$ python3 -q
>>> import numpy as np
>>> from numpy import linalg as LA
>>> np.set_printoptions(precision=2, suppress=True, linewidth=200)
>>> def rnd(a):
...     return np.round(a, 2) + 0
... 
>>> W0 = np.load("w.npy")
>>> rnd(W0)
array([[0.54, 0.23, 0.23],
       [0.47, 0.26, 0.26],
       [0.36, 0.5 , 0.14]])
>>> W0.sum(axis=1)
array([1., 1., 1.])
>>> rnd(LA.matrix_power(W0, 100))
array([[0.48, 0.3 , 0.22],
       [0.48, 0.3 , 0.22],
       [0.48, 0.3 , 0.22]])
>>> W0 @ np.ones(3)
array([1., 1., 1.])
>>> p = np.eye(3)[2]
>>> for _ in range(6):
...     p = p @ W0
...     print(p.round(2))
... 
[0.36 0.5  0.14]
[0.48 0.29 0.23]
[0.48 0.3  0.22]
[0.48 0.3  0.22]
[0.48 0.3  0.22]
[0.48 0.3  0.22]
>>> Q, R = LA.qr(W0)
>>> rnd(abs(R[0, 0])), rnd(LA.norm(W0[:, 0]))
(np.float64(0.8), np.float64(0.8))
>>> Q.shape, R.shape
((3, 3), (3, 3))
>>> rnd(Q)
array([[-0.67, -0.43, -0.6 ],
       [-0.59, -0.18,  0.79],
       [-0.45,  0.88, -0.14]])
>>> blk = np.stack([W0, 4 * W0, W0[::-1]])
>>> LA.matrix_rank(blk)
array([3, 3, 3])
>>> rnd(blk.sum(axis=0))
array([[3.05, 1.65, 1.3 ],
       [2.84, 1.58, 1.58],
       [2.32, 2.73, 0.95]])
>>> rnd(np.einsum("bij,cij->bc", blk, blk))
array([[ 1.16,  4.63,  1.04],
       [ 4.63, 18.52,  4.18],
       [ 1.04,  4.18,  1.16]])
>>> blk.shape
(3, 3, 3)
>>> rnd(np.trace(W0))
np.float64(0.94)
>>> rnd((W0 + W0.T) / 2)
array([[0.54, 0.35, 0.29],
       [0.35, 0.26, 0.38],
       [0.29, 0.38, 0.14]])
>>> data = np.load("dump.npy")
>>> data
array([[ 0.,  0.,  0.,  0.,  0., -2., -9., -2.],
       [ 0.,  0.,  0.,  0.,  0., -2.,  4.,  7.],
       [ 0.,  0.,  0.,  0.,  0.,  2., -7.,  4.],
       [ 0.,  0.,  0.,  0.,  0.,  6.,  1.,  0.],
       [ 0.,  0.,  0.,  0.,  0., -3.,  0., -6.],
       [-2., -2.,  2.,  6., -3.,  0.,  0.,  0.],
       [-9.,  4., -7.,  1.,  0.,  0.,  0.,  0.],
       [-2.,  7.,  4.,  0., -6.,  0.,  0.,  0.]])
>>> # rank 6
>>> def softmax(z):
...     e = np.exp(z - z.max(axis=-1, keepdims=True))
...     return e / e.sum(axis=-1, keepdims=True)
... 
>>> rnd(softmax(data).sum(axis=1))
array([1., 1., 1., 1., 1., 1., 1., 1.])
>>> rnd(softmax(data[7]))
array([0.  , 0.95, 0.05, 0.  , 0.  , 0.  , 0.  , 0.  ])
>>> scores = data @ data.T / np.sqrt(8)
>>> print(rnd(softmax(scores)[7] @ data))
[-2.  7.  4.  0. -6.  0.  0.  0.]
